% python3 -q
>>> import numpy as np
>>> np.set_printoptions(suppress=True, linewidth=100)
>>> mat = np.loadtxt("dump.csv", delimiter=",")
>>> mat
array([[ -1.,   2.,   2.,  -2.,   2.],
       [  0.,   5.,   5.,  -1.,  -5.],
       [  5.,   2.,   1.,   3.,   0.],
       [  0.,  -4.,   0.,   0.,  -3.],
       [  4.,  -5.,   5.,   1.,   0.],
       [  5.,   2.,   0.,   0.,   4.],
       [ -2.,  -1.,  -2.,   3.,   2.],
       [ -4.,   3.,   0.,  -1.,  -5.],
       [ -5.,  -5.,   3.,  -2.,  -2.],
       [  2.,   3.,  -1.,   5.,   5.],
       [ -1.,  27.,  27.,  -7., -23.]])
>>> # row 10 dominates
>>> cov = np.cov(mat, rowvar=False)
>>> np.round(np.corrcoef(mat.T), 2)
array([[ 1.  , -0.05, -0.1 ,  0.42,  0.32],
       [-0.05,  1.  ,  0.86, -0.62, -0.81],
       [-0.1 ,  0.86,  1.  , -0.78, -0.92],
       [ 0.42, -0.62, -0.78,  1.  ,  0.81],
       [ 0.32, -0.81, -0.92,  0.81,  1.  ]])
>>> np.median(mat, axis=0)
array([0., 2., 1., 0., 0.])
>>> cov.shape
(5, 5)
>>> round(float(np.corrcoef(mat[:, 1], mat[:, 2])[0, 1]), 2)
0.86
>>> hat = mat @ np.linalg.solve(mat.T @ mat, mat.T)
>>> np.round(hat @ mat[:, 1], 2)
array([ 2.,  5.,  2., -4., -5.,  2., -1.,  3., -5.,  3., 27.])
>>> np.trace(hat)
np.float64(5.0)
>>> np.round(np.diag(hat), 2)
array([0.39, 0.05, 0.36, 0.29, 0.68, 0.4 , 0.35, 0.3 , 0.57, 0.66, 0.95])
>>> np.allclose(hat @ hat, hat)
True
>>> w1 = np.array([[-9, 2, -2, -5, -9],
...     [4, -4, -8, 0, -5],
...     [-2, 6, 1, 8, 2],
...     [5, 0, 4, 2, 5],
...     [5, 0, 4, 3, 1]])
>>> coef = np.array([1, 1, 2, 0, 0])
>>> H = np.maximum(mat @ w1 + coef, 0)
>>> H
array([[ 14.,   3.,   0.,  23.,   0.],
       [  0.,  11.,   0.,  23.,   0.],
       [  0.,   9.,   0.,   0.,   0.],
       [  0.,  17.,  22.,   0.,  17.],
       [  0.,  59.,  43.,  22.,   4.],
       [  0.,   3.,   0.,   0.,   0.],
       [ 44.,   0.,  32.,   6.,  36.],
       [ 19.,   0.,   0.,   3.,  11.],
       [  0.,  29.,  39.,  39.,  64.],
       [ 47.,   0.,  13.,   7.,   0.],
       [  0.,  53.,   0., 138.,   0.]])
>>> np.linalg.matrix_rank(H)
np.int64(5)
>>> cent = np.array([[-1, 0], [1, 0], [-1, 0], [2, 0], [-1, 3]])
>>> (H @ cent).round(6).argmax(axis=1)
array([0, 0, 0, 1, 0, 0, 1, 1, 1, 1, 0])
>>> w1 @ cent
array([[ 12, -27],
       [  5, -15],
       [ 21,   6],
       [-10,  15],
       [ -4,   3]])
>>> H @ cent
array([[  35.,    0.],
       [  57.,    0.],
       [   9.,    0.],
       [ -22.,   51.],
       [  56.,   12.],
       [   3.,    0.],
       [-100.,  108.],
       [ -24.,   33.],
       [   4.,  192.],
       [ -46.,    0.],
       [ 329.,    0.]])
